$ python3 -q
>>> import numpy as np
>>> from numpy import linalg as LA
>>> np.set_printoptions(precision=2, suppress=True, linewidth=100)
>>> E = np.loadtxt("test7.csv", delimiter=",")
>>> E
array([[ 0.,  4., -4.,  4.],
       [ 0.,  0., -4.,  5.],
       [ 0.,  0.,  0., -4.],
       [ 0.,  0.,  0.,  0.]])
>>> (E + E.T) / 2
array([[ 0. ,  2. , -2. ,  2. ],
       [ 2. ,  0. , -2. ,  2.5],
       [-2. , -2. ,  0. , -2. ],
       [ 2. ,  2.5, -2. ,  0. ]])
>>> E.inv()
Traceback (most recent call last):
  File "<python-input-6>", line 1, in <module>
    E.inv()
    ^^^^^
AttributeError: 'numpy.ndarray' object has no attribute 'inv'
>>> LA.matrix_power(E, 4)
array([[0., 0., 0., 0.],
       [0., 0., 0., 0.],
       [0., 0., 0., 0.],
       [0., 0., 0., 0.]])
>>> assert E == E.T
Traceback (most recent call last):
  File "<python-input-8>", line 1, in <module>
    assert E == E.T
           ^^^^^^^^
ValueError: The truth value of an array with more than one element is ambiguous. Use a.any() or a.all()
>>> np.sort(np.abs(LA.eigvals(E)))
array([0., 0., 0., 0.])
>>> np.allclose(E, E.T)
False
>>> np.argsort(-LA.norm(E, axis=0).round(6), kind="stable")[:3]
array([3, 2, 1])
>>> LA.cond(E) > 100
np.True_
>>> [round(float(x), 2) for x in LA.svd(E, compute_uv=False)[:3]]
[9.46, 3.42, 1.98]
>>> Uu, sigma, Vh = LA.svd(E)
>>> V = Vh[:(sigma > 1e-8).sum()]
>>> rng = np.random.default_rng(467086)
>>> x0 = E[2] + 2 * E[0] + rng.integers(2) * np.eye(4)[1]
>>> x0
array([ 0.,  8., -8.,  4.])
>>> LA.matrix_rank(np.vstack([E, x0]))
np.int64(3)
>>> K = np.loadtxt("arr.csv", delimiter=",")
>>> K
array([[-0.15,  0.64,  0.43, -0.54, -0.15, -0.01, -0.13,  0.23],
       [-0.46,  0.1 , -0.4 ,  0.27, -0.14,  0.24, -0.12,  0.67],
       [-0.31,  0.14, -0.17, -0.04,  0.71, -0.1 , -0.54, -0.23],
       [-0.31, -0.24, -0.3 , -0.62,  0.06,  0.47,  0.32, -0.21],
       [-0.56,  0.14, -0.04,  0.22, -0.51, -0.19, -0.04, -0.56],
       [ 0.26, -0.28, -0.33, -0.38, -0.42, -0.18, -0.63,  0.03],
       [-0.15, -0.39,  0.6 ,  0.14, -0.07,  0.53, -0.39, -0.03],
       [ 0.41,  0.5 , -0.26,  0.2 , -0.1 ,  0.6 , -0.15, -0.29]])
>>> x0 = np.array([-2, 1, -1, 3, 0, 3, -3, -3])
>>> rhs = K @ x0
>>> beta, lr = np.zeros(8), 1 / LA.norm(K, 2) ** 2
>>> for i in range(10):
...     beta -= lr * K.T @ (K @ beta - rhs)
...     if i % 2 == 0: print(i, round(LA.norm(K @ beta - rhs), 2))
... 
0 0.0
2 0.0
4 0.0
6 0.0
8 0.0
>>> round(float(LA.cond(K)), 2)
1.0
>>> beta.round(2) + 0
array([-2.,  1., -1.,  3.,  0.,  3., -3., -3.])
>>> x0 = np.array([3, 1, 8, 8, 4, 4, 2, 0])
>>> 8 - LA.matrix_rank(K - np.eye(8), tol=1e-8)
np.int64(1)
>>> np.round(K.T @ (K @ x0), 2) + 0
array([3., 1., 8., 8., 4., 4., 2., 0.])
>>> np.round(LA.norm(x0), 2), np.round(LA.norm(K @ x0), 2)
(np.float64(13.19), np.float64(13.19))
>>> round(float(LA.det(K)), 2)
-1.0
>>> [p for p in range(1, 25) if np.allclose(LA.matrix_power(K, p), np.eye(8))]
[]
>>> np.abs(LA.eigvals(K))
array([1., 1., 1., 1., 1., 1., 1., 1.])
>>> np.sort(np.abs(np.degrees(np.angle(LA.eigvals(K)))))
array([  0.  ,  78.59,  78.59, 114.68, 114.68, 153.07, 153.07, 180.  ])
>>> LA.svd(K, compute_uv=False)
array([1., 1., 1., 1., 1., 1., 1., 1.])
>>> np.round(K.T @ K, 2) + 0
array([[1., 0., 0., 0., 0., 0., 0., 0.],
       [0., 1., 0., 0., 0., 0., 0., 0.],
       [0., 0., 1., 0., 0., 0., 0., 0.],
       [0., 0., 0., 1., 0., 0., 0., 0.],
       [0., 0., 0., 0., 1., 0., 0., 0.],
       [0., 0., 0., 0., 0., 1., 0., 0.],
       [0., 0., 0., 0., 0., 0., 1., 0.],
       [0., 0., 0., 0., 0., 0., 0., 1.]])
>>> np.round(K @ K.T, 2) + 0
array([[1., 0., 0., 0., 0., 0., 0., 0.],
       [0., 1., 0., 0., 0., 0., 0., 0.],
       [0., 0., 1., 0., 0., 0., 0., 0.],
       [0., 0., 0., 1., 0., 0., 0., 0.],
       [0., 0., 0., 0., 1., 0., 0., 0.],
       [0., 0., 0., 0., 0., 1., 0., 0.],
       [0., 0., 0., 0., 0., 0., 1., 0.],
       [0., 0., 0., 0., 0., 0., 0., 1.]])
>>> W0 = np.load("block15.npy")
>>> W0
array([[  4,   2,   5,   0,  -2,  -4,  -4,  -3],
       [ -5,   3,   3,  -4,  -5,  -5,  -1,   4],
       [  3,  -1,   2,   1,   0,   3,  -5,   5],
       [ -3,  -1,  -2,   2,   2,  -5,   5,   3],
       [-21,  17,  20, -20, -27, -29,  -9,  17]])
>>> # rank 4
>>> Uu, sigma = LA.svd(W0)
Traceback (most recent call last):
  File "<python-input-42>", line 1, in <module>
    Uu, sigma = LA.svd(W0)
    ^^^^^^^^^
ValueError: too many values to unpack (expected 2)
>>> Uu, sigma, Vh = LA.svd(W0, full_matrices=False)
>>> round(float(np.sqrt((sigma ** 2).sum())), 2), np.round(LA.norm(W0), 2)
(61.98, np.float64(61.98))
>>> np.abs(Uu[:, 0]).round(6).argmax()
np.int64(4)
>>> Uu.shape, sigma.shape, Vh.shape
((5, 5), (5,), (5, 8))
>>> np.cumsum(sigma ** 2) / np.sum(sigma ** 2)
array([0.94, 0.98, 0.99, 1.  , 1.  ])
>>> np.round(sigma / sigma[0], 2) + 0
array([1.  , 0.2 , 0.13, 0.09, 0.  ])
>>> np.allclose(Uu * sigma @ Vh, W0)
True
>>> np.abs(Vh[0])
array([0.36, 0.29, 0.34, 0.34, 0.46, 0.49, 0.15, 0.29])
>>> W0 @ W0
Traceback (most recent call last):
  File "<python-input-51>", line 1, in <module>
    W0 @ W0
    ~~~^~~~
ValueError: matmul: Input operand 1 has a mismatch in its core dimension 0, with gufunc signature (n?,k),(k,m?)->(n?,m?) (size 5 is different from 8)
>>> G = W0.T @ W0
>>> np.allclose(G, G.T)
True
>>> np.trace(G), (W0 ** 2).sum()
(np.int64(3841), np.int64(3841))
>>> A2 = np.array([[-2, 2, 1],
...     [-3, 1, 3],
...     [0, 2, -2],
...     [-2, -1, 0],
...     [-1, 0, -2],
...     [-2, 0, 3],
...     [-1, -1, 0],
...     [0, 3, -1]])
>>> W0 @ A2
array([[  0,  15,  -5],
       [ 25,  16, -11],
       [ -6,  28,   0],
       [  8,  -9, -24],
       [125,  95, -60]])
>>> LA.matrix_rank(np.vstack([W0, A2.T]))
np.int64(7)
>>> np.einsum("ij->j", W0)
array([-22,  20,  28, -21, -32, -40, -14,  26])
>>> np.einsum("ik,kj->ji", W0, A2)
array([[  0,  25,  -6,   8, 125],
       [ 15,  16,  28,  -9,  95],
       [ -5, -11,   0, -24, -60]])
>>> A2.T @ W0.T
array([[  0,  25,  -6,   8, 125],
       [ 15,  16,  28,  -9,  95],
       [ -5, -11,   0, -24, -60]])
>>> f = np.array([-2, -3])
>>> np.polyval(f, W0[1])
array([  7,  -9,  -9,   5,   7,   7,  -1, -11])
>>> np.correlate(W0[1], W0[0], "full")
array([ 15,  11,  -1,  -2,  13,  20,  56,  23,  -4, -35, -59, -35,  -2,   4,  16])
>>> feats = np.loadtxt("sample4.csv", delimiter=",")
>>> feats
array([[ 0.19,  0.58, -2.14,  1.34, -0.77, -1.25,  0.32],
       [-0.11,  0.62, -1.84,  1.45, -1.15, -1.24,  0.52],
       [ 1.49, -0.17, -1.59, -0.4 ,  1.78, -0.14, -0.95],
       [ 1.26, -0.49, -0.22, -1.15,  2.08,  0.59, -1.06],
       [ 0.47,  0.51, -2.34,  1.2 , -0.38, -1.21,  0.12],
       [-1.41, -0.01,  2.05, -0.01, -1.4 ,  0.48,  0.78],
       [ 0.69, -0.63,  1.04, -1.47,  1.74,  1.06, -0.85],
       [ 1.47, -0.11, -1.77, -0.26,  1.66, -0.26, -0.9 ],
       [ 0.97,  0.33, -2.47,  0.77,  0.41, -1.  , -0.29],
       [-1.43,  0.02,  1.99,  0.05, -1.47,  0.43,  0.81],
       [ 0.46,  0.51, -2.33,  1.2 , -0.4 , -1.21,  0.13],
       [-0.69,  0.63, -1.05,  1.47, -1.74, -1.06,  0.85],
       [-0.66, -0.46,  2.43, -1.06,  0.1 ,  1.16,  0.03],
       [-1.07,  0.57, -0.29,  1.32, -2.01, -0.81,  1.01],
       [-0.96,  0.59, -0.53,  1.38, -1.95, -0.89,  0.97],
       [-0.42, -0.53,  2.31, -1.23,  0.46,  1.22, -0.16],
       [ 1.45, -0.05, -1.93, -0.12,  1.53, -0.38, -0.84],
       [-0.6 , -0.47,  2.4 , -1.11,  0.19,  1.17, -0.02],
       [ 1.38,  0.05, -2.14,  0.11,  1.3 , -0.55, -0.73],
       [-0.69,  0.63, -1.04,  1.47, -1.74, -1.06,  0.85],
       [-1.04,  0.57, -0.36,  1.34, -2.  , -0.83,  1.  ],
       [-0.53, -0.5 ,  2.37, -1.16,  0.3 ,  1.2 , -0.08],
       [-1.36,  0.43,  0.58,  1.  , -2.07, -0.43,  1.07],
       [ 1.45, -0.07, -1.88, -0.16,  1.57, -0.34, -0.86],
       [ 1.21,  0.19, -2.36,  0.44,  0.9 , -0.79, -0.53],
       [ 1.05,  0.29, -2.45,  0.67,  0.57, -0.94, -0.37]])
>>> t = np.radians(15)
>>> r_ = np.eye(7)
>>> r_[6, 6] = r_[5, 5] = np.cos(t)
>>> r_[6, 5], r_[5, 6] = -np.sin(t), np.sin(t)
>>> r_
array([[ 1.  ,  0.  ,  0.  ,  0.  ,  0.  ,  0.  ,  0.  ],
       [ 0.  ,  1.  ,  0.  ,  0.  ,  0.  ,  0.  ,  0.  ],
       [ 0.  ,  0.  ,  1.  ,  0.  ,  0.  ,  0.  ,  0.  ],
       [ 0.  ,  0.  ,  0.  ,  1.  ,  0.  ,  0.  ,  0.  ],
       [ 0.  ,  0.  ,  0.  ,  0.  ,  1.  ,  0.  ,  0.  ],
       [ 0.  ,  0.  ,  0.  ,  0.  ,  0.  ,  0.97,  0.26],
       [ 0.  ,  0.  ,  0.  ,  0.  ,  0.  , -0.26,  0.97]])
>>> A2 = feats @ r_.T
>>> np.allclose(feats @ feats.T, A2 @ A2.T)
True
>>> np.allclose(LA.norm(feats, axis=1), LA.norm(A2, axis=1))
True
>>> np.round((K + K.T) / 2, 2) + 0
array([[-0.15,  0.09,  0.06, -0.42, -0.36,  0.12, -0.14,  0.32],
       [ 0.09,  0.1 , -0.13,  0.02,  0.  , -0.02, -0.26,  0.58],
       [ 0.06, -0.13, -0.17, -0.17,  0.34, -0.22,  0.03, -0.25],
       [-0.42,  0.02, -0.17, -0.62,  0.14,  0.05,  0.23, -0.01],
       [-0.36,  0.  ,  0.34,  0.14, -0.51, -0.31, -0.05, -0.33],
       [ 0.12, -0.02, -0.22,  0.05, -0.31, -0.18, -0.05,  0.31],
       [-0.14, -0.26,  0.03,  0.23, -0.05, -0.05, -0.39, -0.09],
       [ 0.32,  0.58, -0.25, -0.01, -0.33,  0.31, -0.09, -0.29]])
>>> K @ K
array([[-0.05,  0.3 , -0.36,  0.57,  0.27, -0.04, -0.43,  0.43],
       [ 0.5 , -0.11, -0.57,  0.11, -0.31,  0.51,  0.15, -0.11],
       [-0.39,  0.03, -0.41,  0.31, -0.35, -0.5 ,  0.39, -0.25],
       [ 0.39, -0.47,  0.29,  0.33, -0.4 , -0.37, -0.37,  0.01],
       [-0.02, -0.69, -0.15,  0.05,  0.45, -0.07,  0.39,  0.38],
       [ 0.61,  0.43,  0.08, -0.07,  0.08, -0.42,  0.43,  0.27],
       [ 0.2 , -0.1 , -0.45, -0.41,  0.35, -0.4 , -0.38, -0.39],
       [-0.16, -0.04, -0.25, -0.53, -0.47, -0.1 , -0.17,  0.61]])
>>> LA.determinant(K)
Traceback (most recent call last):
  File "<python-input-76>", line 1, in <module>
    LA.determinant(K)
    ^^^^^^^^^^^^^^
AttributeError: module 'numpy.linalg' has no attribute 'determinant'
>>> K.inv()
Traceback (most recent call last):
  File "<python-input-77>", line 1, in <module>
    K.inv()
    ^^^^^
AttributeError: 'numpy.ndarray' object has no attribute 'inv'
>>> np.allclose(K, K.T)
False
